% ipython --no-banner

In [1]: import numpy as np

In [2]: np.set_printoptions(precision=2, suppress=True, linewidth=200)

In [3]: rnd = lambda a: np.round(a, 2) + 0

In [4]: data = np.load("layer3.npy")

In [5]: data
Out[5]: 
array([[-4.47,  0.45,  2.09,  0.48, -0.11, -0.45],
       [-2.89,  2.72,  0.46,  0.92,  1.27, -2.57],
       [-0.12,  3.75, -1.51,  0.66,  0.82, -2.74],
       [ 0.68,  1.65, -0.63, -4.39, -1.23,  0.78],
       [ 0.25, -1.75,  3.03,  2.65, -1.43, -1.91],
       [-0.05,  3.4 ,  2.44, -1.44, -2.17,  0.82],
       [ 2.4 , -0.75, -2.42, -1.28, -3.3 , -0.52],
       [ 3.71,  1.3 ,  1.47, -1.36, -1.33, -1.95],
       [-1.66, -4.29, -0.01,  1.49,  0.14, -1.28],
       [ 1.09,  1.9 ,  1.86,  2.28,  0.11,  3.4 ],
       [ 3.46, -1.29,  0.3 , -2.45,  1.97,  1.2 ],
       [ 2.1 , -2.87, -1.42, -1.37, -2.62, -1.24],
       [ 1.06, -1.11,  2.25, -1.39,  2.74,  2.85],
       [ 1.91, -0.65,  0.76, -2.71,  3.21,  1.65],
       [-2.81, -2.22, -2.93, -1.23, -1.16,  0.86],
       [ 4.1 ,  1.96,  1.11,  0.68, -0.84, -1.39],
       [ 0.84, -4.09, -1.19, -1.5 ,  0.26, -1.97],
       [ 2.74,  1.05, -0.73, -3.98, -0.09,  0.15],
       [-3.12,  1.34,  0.85, -0.76, -3.46, -0.51],
       [ 1.36,  2.61,  0.74, -0.19,  1.81, -3.53],
       [ 0.78, -2.74,  1.88,  2.17,  2.28,  1.86],
       [ 1.48, -1.95, -2.06,  2.65,  2.75,  0.39],
       [ 0.23,  1.71,  0.05,  2.17, -3.89,  1.46],
       [-0.12, -1.08, -1.19, -3.36,  0.03, -3.34],
       [ 3.22,  0.02,  3.37,  1.24,  1.11, -0.69]])

In [6]: Q, evecs = np.linalg.qr(data[:, :3])[0], np.linalg.qr(data[:, 3:])[0]

In [7]: sig = np.linalg.svd(Q.T @ evecs, compute_uv=False)

In [8]: rnd(np.degrees(np.arccos(sig.clip(0, 1))))
Out[8]: array([65.87, 74.35, 89.09])

In [9]: rnd(sig)
Out[9]: array([0.41, 0.27, 0.02])

In [10]: rnd(np.linalg.norm(Q @ Q.T - evecs @ evecs.T, 2))
Out[10]: np.float64(1.0)

In [11]: d = np.linalg.norm(data[:, None] - data[None], axis=-1)

In [12]: (d + 1e9 * np.eye(25)).round(6).argmin(axis=1)
Out[12]: array([ 1,  2, 19, 17, 24, 18, 11, 15, 16, 22, 13,  6, 13, 10,  8,  7, 11,  3,  0,  2, 12, 20,  9, 16, 15])

In [13]: np.flatnonzero(d[14] < d.mean() / 2)
Out[13]: array([14])

In [14]: d.shape
Out[14]: (25, 25)

In [15]: np.linalg.matrix_rank(d ** 2)
Out[15]: np.int64(8)

In [16]: np.unravel_index(d.round(6).argmax(), d.shape)
Out[16]: (np.int64(9), np.int64(23))

In [17]: arr = np.load("out16.npy")

In [18]: arr
Out[18]: 
array([[-4.05,  0.36,  5.01,  0.35, -2.  ,  3.37, -4.86, -3.  , -1.01, -0.59],
       [-0.22, -0.61,  0.32,  0.  ,  0.47,  0.85, -0.27, -2.15, -1.42, -2.98],
       [ 4.73, -0.53, -5.29, -0.51,  1.97, -4.24,  5.21,  4.03,  2.03,  2.15],
       [-0.15,  0.45,  0.3 ,  0.  , -0.6 , -0.45, -0.3 ,  1.5 ,  1.2 ,  2.55],
       [-0.15,  0.15, -0.18,  0.08,  0.1 ,  0.25,  0.12, -0.24, -0.44, -0.65],
       [-1.29,  0.28,  0.66,  0.28, -0.01,  1.6 , -0.77, -1.89, -1.78, -2.71],
       [ 0.19,  0.83, -0.53,  0.05, -0.49, -0.88,  0.43,  2.45,  1.43,  3.17]])

In [19]: rnd(np.linalg.norm(arr, 1)), rnd(np.linalg.norm(arr, np.inf))
Out[19]: (np.float64(15.26), np.float64(30.69))

In [20]: rnd(arr[1] @ arr[3])
Out[20]: np.float64(-13.26)

In [21]: rnd(np.linalg.norm(arr[1], 1)), rnd(np.linalg.norm(arr[1], np.inf))
Out[21]: (np.float64(9.29), np.float64(2.98))

In [22]: np.linalg.norm(arr, axis=1).argmax()
Out[22]: np.int64(2)

In [23]: rnd(np.linalg.norm(arr, axis=1))
Out[23]: array([ 9.54,  4.13, 11.18,  3.34,  0.92,  4.42,  4.51])

In [24]: rnd(np.linalg.norm(arr, 2))
Out[24]: np.float64(15.42)
